>>> import numpy as np
>>> np.set_printoptions(suppress=True, linewidth=120)
>>> def rnd(a):
...     return np.round(a, 2) + 0
... 
>>> feats = np.loadtxt("m.csv", delimiter=",")
>>> feats
array([[ 6.15,  0.36,  5.24],
       [ 5.39, -1.38,  6.9 ],
       [ 4.9 ,  0.82,  4.91],
       [ 8.53,  7.57,  6.5 ],
       [ 4.57, -0.44,  6.19],
       [ 9.66,  5.7 ,  9.12],
       [ 3.1 ,  1.12,  4.69],
       [ 8.99,  6.21,  7.64],
       [ 9.6 ,  6.18,  6.25],
       [ 9.07,  6.23,  8.31],
       [ 9.11,  6.56,  9.84],
       [ 8.04,  5.28,  7.28],
       [ 7.57,  4.93,  7.22],
       [ 9.24,  5.62,  9.02],
       [ 4.12,  1.83,  5.15],
       [ 8.45,  5.48,  8.5 ],
       [ 6.15,  2.64,  3.7 ],
       [ 4.75,  0.92,  7.83],
       [ 2.62, -0.3 ,  6.38],
       [ 8.44,  4.17,  8.45],
       [ 2.53,  1.06,  5.99],
       [ 5.84,  0.65,  3.96],
       [ 4.49, -0.45,  5.41],
       [ 7.74,  5.76,  9.1 ]])
>>> Xc = feats - feats.mean(axis=0)
>>> vecs = np.linalg.svd(Xc)[2][:1]
>>> B = Xc - Xc @ vecs.T @ vecs
>>> rnd(np.linalg.norm(B) / np.linalg.norm(Xc))
np.float64(0.38)
>>> rnd(np.diag(vecs.T @ vecs))
array([0.35, 0.54, 0.12])
>>> Xc = feats - feats.mean(axis=0)
>>> U, sv, vt = np.linalg.svd(Xc, full_matrices=False)
>>> rnd(np.abs(vt[-1]))
array([0.8 , 0.59, 0.13])
>>> (np.sign(U[:, 0]) == np.sign(U[0, 0])).astype(int)
array([1, 1, 1, 0, 1, 0, 1, 0, 0, 0, 0, 0, 0, 0, 1, 0, 1, 1, 1, 0, 1, 1, 1, 0])
>>> np.abs(vt[0]).argmax()
np.int64(1)
>>> rnd(sv)
array([18.08,  6.01,  4.33])
>>> rnd((sv ** 2).sum() ** 2 / (sv ** 4).sum())
np.float64(1.34)
>>> rnd(Xc.mean(axis=0))
array([0., 0., 0.])
